$ python3 -q
>>> import numpy as np
>>> from numpy import linalg as LA
>>> np.set_printoptions(precision=2, suppress=True, linewidth=200)
>>> A = np.array([[0, 0, 0],
...     [0, 3, 5],
...     [4, 1, 5],
...     [0, 3, 5],
...     [0, 0, 0],
...     [0, 3, 5],
...     [0, 0, 0],
...     [0, 3, 5],
...     [1, 5, 2],
...     [1, 5, 2],
...     [4, 4, 10],
...     [0, 0, 0],
...     [4, 1, 5],
...     [0, 0, 0]])
>>> # row 3 repeats row 1
>>> f = np.array([3, 2])
>>> np.cross(A[5, :3], A[6, :3])
array([0, 0, 0])
>>> print(np.convolve(A[5], f))
[ 0  9 21 10]
>>> print(np.array([np.convolve(row, f, "same") for row in A]))
[[ 0  0  0]
 [ 0  9 21]
 [12 11 17]
 [ 0  9 21]
 [ 0  0  0]
 [ 0  9 21]
 [ 0  0  0]
 [ 0  9 21]
 [ 3 17 16]
 [ 3 17 16]
 [12 20 38]
 [ 0  0  0]
 [12 11 17]
 [ 0  0  0]]
>>> np.polyval(f, A[5])
array([ 2, 11, 17])
>>> Z = A[[10, 2]].astype(float)
>>> for _ in range(4):
...     lab = LA.norm(A[:, None] - Z, axis=-1).argmin(axis=1)
...     Z = np.array([A[lab == j].mean(axis=0) for j in range(2)])
... 
>>> print(lab)
[1 1 1 1 1 1 1 1 1 1 0 1 1 1]
>>> Z
array([[ 4.  ,  4.  , 10.  ],
       [ 0.77,  1.85,  2.62]])
>>> np.abs(Z[1] - Z[0]).argmax()
np.int64(2)
>>> np.bincount(lab)
array([ 1, 13])
>>> w1 = np.array([[9, 7], [-5, -2], [-8, -5]])
>>> coef = np.array([1, 3])
>>> act = np.maximum(A @ w1 + coef, 0)
>>> act
array([[1, 3],
       [0, 0],
       [0, 4],
       [0, 0],
       [1, 3],
       [0, 0],
       [1, 3],
       [0, 0],
       [0, 0],
       [0, 0],
       [0, 0],
       [1, 3],
       [0, 4],
       [1, 3]])
>>> LA.matrix_rank(act)
np.int64(2)
>>> Z = np.array([[-4, -3, 1], [5, 8, -3]])
>>> print(w1 @ Z)
[[ -1  29 -12]
 [ 10  -1   1]
 [  7 -16   7]]
>>> (act @ Z).round(6).argmax(axis=1)
array([1, 0, 1, 0, 1, 0, 1, 0, 0, 0, 0, 1, 1, 1])
>>> F = np.array([[1, -1, -1, 1, -1, 1, 1, -1], [1, -1, -1, 1, 1, -1, -1, 1]])
>>> A2 = np.array([[1, 2, 1],
...     [-2, 1, 0],
...     [-2, -2, 1],
...     [-1, 2, 4],
...     [1, 2, -2],
...     [1, 5, 5],
...     [3, -4, 5],
...     [3, 4, -4]])
>>> np.einsum("ij->j", F)
array([ 2, -2, -2,  2,  0,  0,  0,  0])
>>> print(A2.T @ F.T)
[[  4   4]
 [  0  10]
 [ 20 -12]]
>>> LA.matrix_rank(np.vstack([F, A2.T]))
np.int64(5)
>>> F @ A2
array([[  4,   0,  20],
       [  4,  10, -12]])
>>> np.einsum("ik,kj->ij", F, A2)
array([[  4,   0,  20],
       [  4,  10, -12]])
>>> f, g = F[1], F[0]
>>> print(f @ f)
8
>>> pr = (f @ g) / (f @ f) * f
>>> (g - pr) @ f
np.float64(0.0)
>>> vec = np.array([0, -1, 0, -2, -2, -1, -1, -1])
>>> print(F * vec)
[[ 0  1  0 -2  2 -1 -1  1]
 [ 0  1  0 -2 -2  1  1 -1]]
>>> print(np.einsum("ij,j->i", F, vec))
[ 0 -2]
>>> (F @ vec).argmax()
np.int64(0)
>>> ang = np.radians(120)
>>> Rm = np.eye(8)
>>> Rm[0, 0] = Rm[1, 1] = np.cos(ang)
>>> Rm[0, 1], Rm[1, 0] = -np.sin(ang), np.sin(ang)
>>> print(Rm)
[[-0.5  -0.87  0.    0.    0.    0.    0.    0.  ]
 [ 0.87 -0.5   0.    0.    0.    0.    0.    0.  ]
 [ 0.    0.    1.    0.    0.    0.    0.    0.  ]
 [ 0.    0.    0.    1.    0.    0.    0.    0.  ]
 [ 0.    0.    0.    0.    1.    0.    0.    0.  ]
 [ 0.    0.    0.    0.    0.    1.    0.    0.  ]
 [ 0.    0.    0.    0.    0.    0.    1.    0.  ]
 [ 0.    0.    0.    0.    0.    0.    0.    1.  ]]
>>> A2 = F @ Rm.T
>>> np.allclose(LA.norm(F, axis=1), LA.norm(A2, axis=1))
True
>>> np.abs(A2 - F).max(axis=0)
array([0.63, 2.37, 0.  , 0.  , 0.  , 0.  , 0.  , 0.  ])
>>> print(round(float(LA.det(Rm)), 2), np.trace(Rm))
1.0 5.0
>>> print(A2)
[[ 0.37  1.37 -1.    1.   -1.    1.    1.   -1.  ]
 [ 0.37  1.37 -1.    1.    1.   -1.   -1.    1.  ]]
>>> np.allclose(F @ F.T, A2 @ A2.T)
True
